$ python3 -q
>>> import numpy as np
>>> import numpy.linalg as la
>>> np.set_printoptions(precision=2, suppress=True, linewidth=120)
>>> m1 = np.loadtxt("out2.csv", delimiter=",")
>>> print(m1)
[[-0.12 -0.45  0.56  0.65  0.21]
 [ 0.24 -0.8  -0.17 -0.45  0.26]
 [-0.55 -0.17 -0.72  0.36  0.13]
 [-0.79 -0.09  0.36 -0.48 -0.12]
 [-0.06  0.34  0.07 -0.13  0.93]]
>>> # orthonormal columns
>>> A2 = np.array([[-3, 0], [2, -3]])
>>> Z = np.kron(A2, m1)
>>> print(round(la.norm(Z, 2), 2), round(float(la.norm(A2, 2) * la.norm(m1, 2)), 2))
4.16 4.16
>>> print(la.matrix_rank(Z))
10
>>> print(Z.shape)
(10, 10)
>>> r0 = np.array([4, 3, 5, 0, 5])
>>> A2 = m1 + np.outer(r0, np.eye(5)[3])
>>> print(la.matrix_rank(la.inv(A2) - la.inv(m1), tol=1e-8))
1
>>> print(round(float(la.det(A2) / la.det(m1)), 2), round(float(1 + la.solve(m1, r0)[3]), 2))
3.4 3.4
>>> print(la.matrix_rank(A2 - m1))
1
>>> X = np.load("mat.npy")
>>> print(X)
[[0. 0. 0. 2.]
 [0. 0. 1. 0.]
 [0. 1. 0. 0.]
 [2. 0. 0. 0.]]
>>> # splits into 2 blocks
>>> w, vecs = la.eig(X)
>>> print(np.prod(w))
4.0
>>> print(np.sort(la.eigvals(la.inv(X))))
[-1.  -0.5  0.5  1. ]
>>> print(w)
[ 2. -2.  1. -1.]
>>> x = np.array([0, 1, 2, 3])
>>> print((X @ x).argmax())
0
>>> x = np.array([-7, -2, -4, 3])
>>> rhs = X @ x
>>> c, lr = np.zeros(4), 1 / la.norm(X, 2) ** 2
>>> for i in range(5):
...     c -= lr * X.T @ (X @ c - rhs)
...     if i % 1 == 0: print(i, round(la.norm(X @ c - rhs), 2))
... 
0 3.35
1 2.52
2 1.89
3 1.42
4 1.06
>>> print(round(la.cond(X), 2))
2.0
>>> data = np.diag(20 * np.array([1, -1, -2, 0, -2, -1, -2, 1])) + np.array([[3, 2, 0, 0, 1, 2, 2, 3],
...     [0, 1, 1, 3, 0, 1, 0, 3],
...     [1, 3, 0, 3, 0, 2, 1, 3],
...     [3, 3, 3, 1, 3, 3, 0, 3],
...     [1, 0, 1, 1, 1, 3, 0, 0],
...     [0, 2, 1, 1, 3, 1, 3, 2],
...     [3, 2, 2, 0, 0, 1, 1, 2],
...     [2, 3, 2, 3, 1, 0, 0, 3]])
>>> print(data)
[[ 23   2   0   0   1   2   2   3]
 [  0 -19   1   3   0   1   0   3]
 [  1   3 -40   3   0   2   1   3]
 [  3   3   3   1   3   3   0   3]
 [  1   0   1   1 -39   3   0   0]
 [  0   2   1   1   3 -19   3   2]
 [  3   2   2   0   0   1 -39   2]
 [  2   3   2   3   1   0   0  23]]
>>> print(la.matrix_rank(data, rtol=0.1))
7
>>> print(la.cond(data) > 100)
False
>>> U, s, Vt = la.svd(data, full_matrices=False)
>>> print(U.shape, s.shape, Vt.shape)
(8, 8) (8,) (8, 8)
>>> print(round(float(np.sqrt((s ** 2).sum())), 2), round(la.norm(data), 2))
81.49 81.49
>>> print(np.round(U.T @ U, 2) + 0)
[[1. 0. 0. 0. 0. 0. 0. 0.]
 [0. 1. 0. 0. 0. 0. 0. 0.]
 [0. 0. 1. 0. 0. 0. 0. 0.]
 [0. 0. 0. 1. 0. 0. 0. 0.]
 [0. 0. 0. 0. 1. 0. 0. 0.]
 [0. 0. 0. 0. 0. 1. 0. 0.]
 [0. 0. 0. 0. 0. 0. 1. 0.]
 [0. 0. 0. 0. 0. 0. 0. 1.]]
>>> print(np.round(Vt @ Vt.T, 2) + 0)
[[1. 0. 0. 0. 0. 0. 0. 0.]
 [0. 1. 0. 0. 0. 0. 0. 0.]
 [0. 0. 1. 0. 0. 0. 0. 0.]
 [0. 0. 0. 1. 0. 0. 0. 0.]
 [0. 0. 0. 0. 1. 0. 0. 0.]
 [0. 0. 0. 0. 0. 1. 0. 0.]
 [0. 0. 0. 0. 0. 0. 1. 0.]
 [0. 0. 0. 0. 0. 0. 0. 1.]]
>>> print(s / s[0])
[1.   0.96 0.94 0.64 0.52 0.49 0.41 0.03]
>>> print(np.cumsum(s ** 2) / np.sum(s ** 2))
[0.26 0.49 0.72 0.82 0.89 0.96 1.   1.  ]
>>> A2 = np.array([[1, 2, 2], [1, 1, 2], [2, 2, 2], [0, 2, 0]])
>>> print(la.matrix_rank(X @ A2))
3
>>> print(A2.T @ X.T)
[[0. 2. 1. 2.]
 [4. 2. 1. 4.]
 [0. 2. 2. 4.]]
>>> print(np.einsum("ik,kj->ji", X, A2))
[[0. 2. 1. 2.]
 [4. 2. 1. 4.]
 [0. 2. 2. 4.]]
>>> r0 = np.array([0, 2, 3, 1, 3, 2, 2, 1])
>>> A2 = data + np.outer(r0, np.eye(8)[3])
>>> print(la.matrix_rank(A2 - data))
1
>>> print(A2)
[[ 23.   2.   0.   0.   1.   2.   2.   3.]
 [  0. -19.   1.   5.   0.   1.   0.   3.]
 [  1.   3. -40.   6.   0.   2.   1.   3.]
 [  3.   3.   3.   2.   3.   3.   0.   3.]
 [  1.   0.   1.   4. -39.   3.   0.   0.]
 [  0.   2.   1.   3.   3. -19.   3.   2.]
 [  3.   2.   2.   2.   0.   1. -39.   2.]
 [  2.   3.   2.   4.   1.   0.   0.  23.]]
>>> M = np.load("layer15.npy")
>>> print(M)
[[ 1  0  0  0  0  0  0  0]
 [ 8  1  0  0  0  0  0  0]
 [ 6 -9  1  0  0  0  0  0]
 [ 6  9  8  1  0  0  0  0]
 [ 6  3  4  5  1  0  0  0]
 [-9 -4  7 -6  7  1  0  0]
 [ 3 -8  5 -4 -2  3  1  0]
 [-8  2  3  6 -4 -4 -2  1]]
>>> # triangular, det is the product of the diagonal
>>> print(la.matrix_rank(M - M[0, 0] * np.eye(8)))
7
>>> print(np.prod(np.diag(M)), round(float(la.det(M)), 2))
1 1.0
>>> print(M @ M)
[[   1    0    0    0    0    0    0    0]
 [  16    1    0    0    0    0    0    0]
 [ -60  -18    1    0    0    0    0    0]
 [ 132  -54   16    1    0    0    0    0]
 [  90   15   48   10    1    0    0    0]
 [  -2 -104   -6   23   14    1    0    0]
 [ -91 -115   -9  -36   17    6    1    0]
 [  60   51    0   24  -32  -14   -4    1]]
>>> print(np.sort(la.eigvals(M)))
[1. 1. 1. 1. 1. 1. 1. 1.]
>>> A2 = np.array([[-3, -2, 1, 2, -3, 2, -2, 3, -3, 3],
...     [-2, 2, -2, -1, -1, 3, -1, 2, 1, -2],
...     [-1, 2, 2, 1, 0, 3, 0, 3, -3, -2],
...     [-1, 3, -2, -3, -1, -3, -2, -2, 1, -2],
...     [1, 0, 3, 0, 0, 2, 2, -2, -3, 0],
...     [2, 3, -1, 1, -2, 1, -2, -1, 3, -3],
...     [0, 1, 2, 1, 3, -3, 3, 3, -1, 0],
...     [-3, 2, 1, 2, 3, 1, 3, 1, -1, -2],
...     [1, 1, 1, -2, -1, 0, 0, 2, 0, -3],
...     [0, 2, 0, -1, 1, 1, 2, 2, 0, -2]])
>>> J = np.triu(A2)
>>> print(J)
[[-3 -2  1  2 -3  2 -2  3 -3  3]
 [ 0  2 -2 -1 -1  3 -1  2  1 -2]
 [ 0  0  2  1  0  3  0  3 -3 -2]
 [ 0  0  0 -3 -1 -3 -2 -2  1 -2]
 [ 0  0  0  0  0  2  2 -2 -3  0]
 [ 0  0  0  0  0  1 -2 -1  3 -3]
 [ 0  0  0  0  0  0  3  3 -1  0]
 [ 0  0  0  0  0  0  0  1 -1 -2]
 [ 0  0  0  0  0  0  0  0  0 -3]
 [ 0  0  0  0  0  0  0  0  0 -2]]
>>> # triangular, det is the product of the diagonal
>>> print(la.matrix_rank(J - J[0, 0] * np.eye(10)))
9
>>> print(np.prod(np.diag(J)), round(la.det(J), 2))
0 0.0
